$ python -q
>>> import numpy as np
>>> from numpy import linalg as LA
>>> np.set_printoptions(suppress=True, linewidth=200)
>>> def tidy(a):
...     return np.round(a, 3) + 0
... 
>>> m1 = np.loadtxt("arr.csv", delimiter=",")
>>> m1
array([[0., 0., 3., 0.],
       [0., 0., 0., 1.],
       [0., 0., 6., 0.],
       [0., 0., 0., 2.]])
>>> Uu, s, Vt = LA.svd(m1)
>>> tidy(s)
array([6.708, 2.236, 0.   , 0.   ])
>>> A2 = Uu[:, :2] @ np.diag(s[:2]) @ Vt[:2]
>>> LA.matrix_rank(A2)
np.int64(2)
>>> tidy(LA.norm(m1 - A2) / LA.norm(m1))
np.float64(0.0)
>>> A2
array([[0., 0., 3., 0.],
       [0., 0., 0., 1.],
       [0., 0., 6., 0.],
       [0., 0., 0., 2.]])
>>> LA.matrix_rank(m1, rtol=0.05)
np.int64(2)
>>> [int(LA.matrix_rank(LA.matrix_power(A2, p))) for p in range(1, 5)]
[2, 2, 2, 2]
>>> try:
...     LA.inv(A2)
... except LA.LinAlgError as e:
...     print(e)
... 
Singular matrix
>>> m1 @ m1.T
array([[ 9.,  0., 18.,  0.],
       [ 0.,  1.,  0.,  2.],
       [18.,  0., 36.,  0.],
       [ 0.,  2.,  0.,  4.]])
>>> tidy(LA.norm(m1, axis=0))
array([0.   , 0.   , 6.708, 2.236])
>>> tidy(LA.pinv(m1))
array([[0.   , 0.   , 0.   , 0.   ],
       [0.   , 0.   , 0.   , 0.   ],
       [0.067, 0.   , 0.133, 0.   ],
       [0.   , 0.2  , 0.   , 0.4  ]])
>>> tidy(LA.norm(m1, 2) / LA.norm(m1))
np.float64(0.949)
>>> np.einsum("ii->", m1)
np.float64(8.0)
>>> np.kron(np.eye(2, dtype=int), m1)
array([[0., 0., 3., 0., 0., 0., 0., 0.],
       [0., 0., 0., 1., 0., 0., 0., 0.],
       [0., 0., 6., 0., 0., 0., 0., 0.],
       [0., 0., 0., 2., 0., 0., 0., 0.],
       [0., 0., 0., 0., 0., 0., 3., 0.],
       [0., 0., 0., 0., 0., 0., 0., 1.],
       [0., 0., 0., 0., 0., 0., 6., 0.],
       [0., 0., 0., 0., 0., 0., 0., 2.]])
>>> tidy(LA.det(m1.T))
np.float64(0.0)
>>> F = np.array([[4, 9, -2, 7, -3, 5, 5, -1, 9],
...     [4, 5, 8, -3, -7, -8, -3, -4, 1],
...     [9, -6, 4, -8, -7, -5, -9, -1, 4],
...     [-4, 0, -5, -5, 2, -6, 1, 5, 9],
...     [-6, 2, 9, -2, 1, 3, 3, -2, 3],
...     [-3, -2, -9, 9, 6, 5, -3, 4, 8],
...     [3, -3, 2, -4, -3, -2, 0, 7, 6],
...     [4, -8, 1, -6, 4, 5, -5, 8, 5],
...     [7, 6, -6, 5, -8, 5, -5, -4, 7],
...     [-7, 5, 1, -8, 1, -1, -8, 6, 6],
...     [-3, 0, -5, -1, -9, 4, -3, 6, -9]])
>>> F
array([[ 4,  9, -2,  7, -3,  5,  5, -1,  9],
       [ 4,  5,  8, -3, -7, -8, -3, -4,  1],
       [ 9, -6,  4, -8, -7, -5, -9, -1,  4],
       [-4,  0, -5, -5,  2, -6,  1,  5,  9],
       [-6,  2,  9, -2,  1,  3,  3, -2,  3],
       [-3, -2, -9,  9,  6,  5, -3,  4,  8],
       [ 3, -3,  2, -4, -3, -2,  0,  7,  6],
       [ 4, -8,  1, -6,  4,  5, -5,  8,  5],
       [ 7,  6, -6,  5, -8,  5, -5, -4,  7],
       [-7,  5,  1, -8,  1, -1, -8,  6,  6],
       [-3,  0, -5, -1, -9,  4, -3,  6, -9]])
>>> blk = np.stack([F, -3 * F, F[::-1]])
>>> LA.matrix_rank(blk)
array([9, 9, 9])
>>> np.einsum("bij,cij->bc", blk, blk)
array([[ 2876, -8628,   539],
       [-8628, 25884, -1617],
       [  539, -1617,  2876]])
>>> LA.matrix_rank(blk.reshape(3, -1))
np.int64(2)
>>> blk.sum(axis=0)
array([[-11, -18,  -1, -15,  -3,  -6, -13,   8, -27],
       [-15,  -5, -15,  -2,  15,  15,  -2,  14,   4],
       [-11,  18, -14,  21,   6,  15,  13,  -2,  -1],
       [ 12,  -8,  11,   4,   0,  17,  -7,  -2, -13],
       [ 15,  -7, -16,   0,  -5,  -8,  -6,  11,   0],
       [  3,   2,   9,  -9,  -6,  -5,   3,  -4,  -8],
       [-12,   8,   5,   6,   7,   7,   3, -16,  -9],
       [-12,  16,  -7,   7,  -6, -16,  11, -11,  -1],
       [ -5, -18,  16, -18,   9, -15,   1,   7, -10],
       [ 18,  -5,   6,  13,  -9,  -6,  13, -16, -11],
       [ 10,   9,   8,   9,  15,  -3,  11, -13,  27]])
